% python3 -q
>>> import numpy as np
>>> np.set_printoptions(precision=1, suppress=True, linewidth=100)
>>> u = np.array([-1, -2, -1, -3, -2, 3, -2, 1])
>>> rng = np.random.default_rng(358)
>>> feats = np.outer(rng.normal(size=20), u) + 0.1 * rng.normal(size=(20, 8))
>>> feats.round(1) + 0
array([[-1.5, -3.3, -1.5, -5.1, -3.4,  5.2, -3.4,  1.8],
       [ 0.2,  0.6,  0.2,  0.9,  0.5, -0.7,  0.5, -0.3],
       [-0.1, -0.3, -0.1, -0.5, -0.3,  0.7, -0.4,  0.3],
       [-0.6, -1.4, -0.6, -2. , -1.5,  2.1, -1.3,  0.6],
       [ 0.1,  0.3,  0.1,  0.4,  0.2, -0.6,  0.3, -0.1],
       [ 0. ,  0.1,  0.1,  0.1,  0. ,  0. ,  0. , -0.1],
       [ 0.5,  1.2,  0.7,  1.7,  1.4, -1.6,  1.2, -0.6],
       [-0.9, -1.6, -0.9, -2.5, -1.8,  2.5, -1.7,  0.8],
       [-0.1, -0.6, -0.2, -0.6, -0.5,  0.9, -0.7,  0.3],
       [ 0.2,  0. ,  0. ,  0. , -0.1,  0. ,  0. , -0.1],
       [-0.4, -0.5, -0.2, -0.8, -0.7,  0.7, -0.7,  0. ],
       [ 0.3,  0.5,  0.1,  0.8,  0.4, -0.8,  0.6, -0.3],
       [ 1.1,  2.2,  1. ,  3.6,  2.7, -3.7,  2.3, -1.2],
       [-1.4, -2.9, -1.4, -4.3, -2.6,  4.2, -2.9,  1.5],
       [-0.5, -0.9, -0.5, -1.6, -1.1,  1.5, -0.9,  0.5],
       [-0.3, -0.5, -0.4, -0.8, -0.7,  0.8, -0.3,  0.3],
       [-1.7, -3.1, -1.5, -4.5, -3. ,  4.6, -3.1,  1.5],
       [ 1.2,  2.4,  1.2,  3.6,  2.3, -3.5,  2.5, -1.4],
       [-0.2,  0. , -0.1,  0. , -0.2,  0.3, -0.1,  0.2],
       [ 0.5,  1.3,  0.7,  1.8,  1.3, -1.9,  1.1, -0.7]])
>>> idx = feats[:, 6] > np.median(feats[:, 6])
>>> u = feats[idx].mean(axis=0) - feats[~idx].mean(axis=0)
>>> idx.astype(int)
array([0, 1, 0, 0, 1, 1, 1, 0, 0, 1, 0, 1, 1, 0, 0, 0, 0, 1, 1, 1])
>>> ((feats - feats.mean(axis=0)) @ u > 0).astype(int)
array([0, 1, 0, 0, 1, 1, 1, 0, 0, 1, 0, 1, 1, 0, 0, 0, 0, 1, 1, 1])
>>> left, s, Vt = np.linalg.svd(feats)
>>> s
array([20.5,  0.6,  0.5,  0.4,  0.4,  0.4,  0.2,  0.1])
>>> np.argmax(s[:-1] / (s[1:] + 1e-6)) + 1
np.int64(1)
>>> Y = left[:, :1] @ np.diag(s[:1]) @ Vt[:1]
>>> np.linalg.matrix_rank(Y)
np.int64(1)
>>> round(float(np.linalg.norm(feats - Y, 2)), 1), round(s[1], 1)
(0.6, np.float64(0.6))
>>> round(np.linalg.norm(feats - Y) / np.linalg.norm(feats), 1)
np.float64(0.1)
>>> D = np.linalg.norm(feats[:, None] - feats[None], axis=-1)
>>> np.linalg.norm(feats - feats.mean(axis=0), axis=1)
array([8.8, 2.5, 0.2, 3. , 1.9, 1.1, 4.3, 3.9, 0.6, 1. , 0.6, 2.5, 7.9, 7.2, 1.9, 0.7, 7.8, 7.9,
       0.7, 4.5])
>>> np.flatnonzero(D[8] < D.mean() / 2)
array([ 2,  3,  4,  5,  8,  9, 10, 14, 15, 18])
>>> print(D.shape)
(20, 20)
>>> np.unravel_index(D.round(6).argmax(), D.shape)
(np.int64(0), np.int64(12))
>>> np.linalg.norm(feats, axis=1)
array([9.8, 1.5, 1.1, 3.9, 0.9, 0.2, 3.3, 4.9, 1.5, 0.2, 1.6, 1.5, 6.9, 8.1, 2.9, 1.6, 8.8, 6.9,
       0.5, 3.6])
>>> (D + 1e9 * np.eye(20)).round(6).argmin(axis=1)
array([16, 11,  8,  7, 11,  9, 19,  3,  2,  5, 15,  1, 17, 16,  3, 10, 13, 12,  9,  6])
>>> cent = feats[[7, 14]].astype(float)
>>> for _ in range(7):
...     idx = np.linalg.norm(feats[:, None] - cent, axis=-1).argmin(axis=1)
...     cent = np.array([feats[idx == j].mean(axis=0) for j in range(2)])
... 
>>> idx
array([0, 1, 1, 0, 1, 1, 1, 0, 1, 1, 1, 1, 1, 0, 1, 1, 0, 1, 1, 1])
>>> np.abs(cent[1] - cent[0]).argmax()
np.int64(3)
>>> print(cent[1] - cent[0])
[ 1.4  2.8  1.3  4.3  2.8 -4.2  2.9 -1.5]
>>> cent
array([[-1.2, -2.5, -1.2, -3.7, -2.5,  3.7, -2.5,  1.3],
       [ 0.2,  0.4,  0.2,  0.6,  0.3, -0.5,  0.4, -0.2]])
>>> mat = np.loadtxt("w.csv", delimiter=",")
>>> mat
array([[-3.1,  2.2,  1.2],
       [-3.2,  1.9,  1. ],
       [-3.1,  2. ,  1.2],
       [-2.9,  1.9,  1. ],
       [-3.1,  1.9,  1. ],
       [-3. ,  2. ,  1. ],
       [-3. ,  2. ,  1. ],
       [-2.9,  1.9,  1. ],
       [-3.1,  2. ,  1.1],
       [-3. ,  1.9,  1.1],
       [-1. ,  4.8, -2.9],
       [-1.1,  5.1, -2.9],
       [-1.1,  5.1, -2.9],
       [-0.9,  4.9, -2.9],
       [-1.2,  4.9, -3. ],
       [-0.8,  5. , -2.9],
       [-1. ,  5.2, -3. ],
       [-1. ,  5.1, -3.1],
       [-1.1,  5.1, -3.2],
       [-1. ,  5.2, -2.8],
       [-4. ,  4.1,  1. ],
       [-4. ,  4.1,  1. ],
       [-4. ,  4.1,  1.1],
       [-4.1,  4. ,  1.2],
       [-4. ,  4.1,  1.1],
       [-3.9,  4. ,  1. ],
       [-4. ,  4.1,  0.9],
       [-4. ,  4. ,  0.9],
       [-3.9,  4. ,  1. ],
       [-4.1,  4. ,  1. ]])
>>> left, s, Vt = np.linalg.svd(mat)
>>> s
array([25.6, 13.2,  1. ])
>>> np.argmax(s[:-1] / (s[1:] + 1e-6)) + 1
np.int64(2)
>>> Y = left[:, :2] @ np.diag(s[:2]) @ Vt[:2]
>>> round(float(np.abs(mat - Y).max()), 1)
0.2
>>> np.linalg.matrix_rank(Y)
np.int64(2)
>>> Y
array([[-3.1,  2.2,  1.2],
       [-3. ,  2.1,  1.2],
       [-3. ,  2.1,  1.3],
       [-2.8,  2. ,  1.1],
       [-2.9,  2.1,  1.2],
       [-2.9,  2.1,  1.1],
       [-2.9,  2.1,  1.1],
       [-2.8,  2. ,  1.1],
       [-3. ,  2.1,  1.2],
       [-2.9,  2. ,  1.2],
       [-0.9,  4.9, -2.8],
       [-1.1,  5.1, -2.9],
       [-1.1,  5.1, -2.9],
       [-0.9,  4.9, -2.9],
       [-1.1,  5. , -2.8],
       [-0.9,  4.9, -3. ],
       [-1. ,  5.2, -3. ],
       [-0.9,  5.1, -3. ],
       [-1. ,  5.2, -3.1],
       [-1.1,  5.1, -2.9],
       [-4.1,  4. ,  0.9],
       [-4.1,  4. ,  0.9],
       [-4.1,  4. ,  0.9],
       [-4.2,  3.9,  1.1],
       [-4.1,  4. ,  0.9],
       [-4. ,  3.9,  0.9],
       [-4.1,  4. ,  0.8],
       [-4. ,  4. ,  0.9],
       [-4. ,  3.9,  0.9],
       [-4.1,  4. ,  1. ]])
>>> Xc = Y - Y.mean(axis=0)
>>> left, s, Vt = np.linalg.svd(Xc, full_matrices=False)
>>> (np.sign(left[:, 0]) == np.sign(left[0, 0])).astype(int)
array([1, 1, 1, 1, 1, 1, 1, 1, 1, 1, 0, 0, 0, 0, 0, 0, 0, 0, 0, 0, 1, 1, 1, 1, 1, 1, 1, 1, 1, 1])
>>> np.round((s ** 2).sum() ** 2 / (s ** 4).sum(), 1)
np.float64(1.3)
>>> np.abs(left[:, 0]).argmax()
np.int64(18)
>>> np.searchsorted(np.cumsum(s ** 2) / (s ** 2).sum(), 0.9) + 1
np.int64(2)
>>> print(np.linalg.matrix_rank(Xc))
2
>>> X = np.load("block1.npy")
>>> X
array([[ 0.6,  0.3,  0.3, -0.4,  0.9,  0.1,  0.1, -0.5,  0.2],
       [-0.5,  1.2, -1.2,  1.4,  0.2,  0.6,  0.2,  1. ,  0.7],
       [ 0.3,  0.7,  0. ,  0.5,  0.5, -0.2,  0.8,  0. , -0.4],
       [ 0.8,  0.9, -1.1, -0.8,  0.1,  1. ,  0.1, -0.2,  1.2],
       [ 0.4,  1.9,  0.6, -0.6, -1.7,  0.2,  0.6,  1.8, -1. ]])
>>> T = np.stack([X, 5 * X, X[::-1]])
>>> print(np.linalg.matrix_rank(T))
[5 5 5]
>>> (T @ X.T).shape
(3, 5, 5)
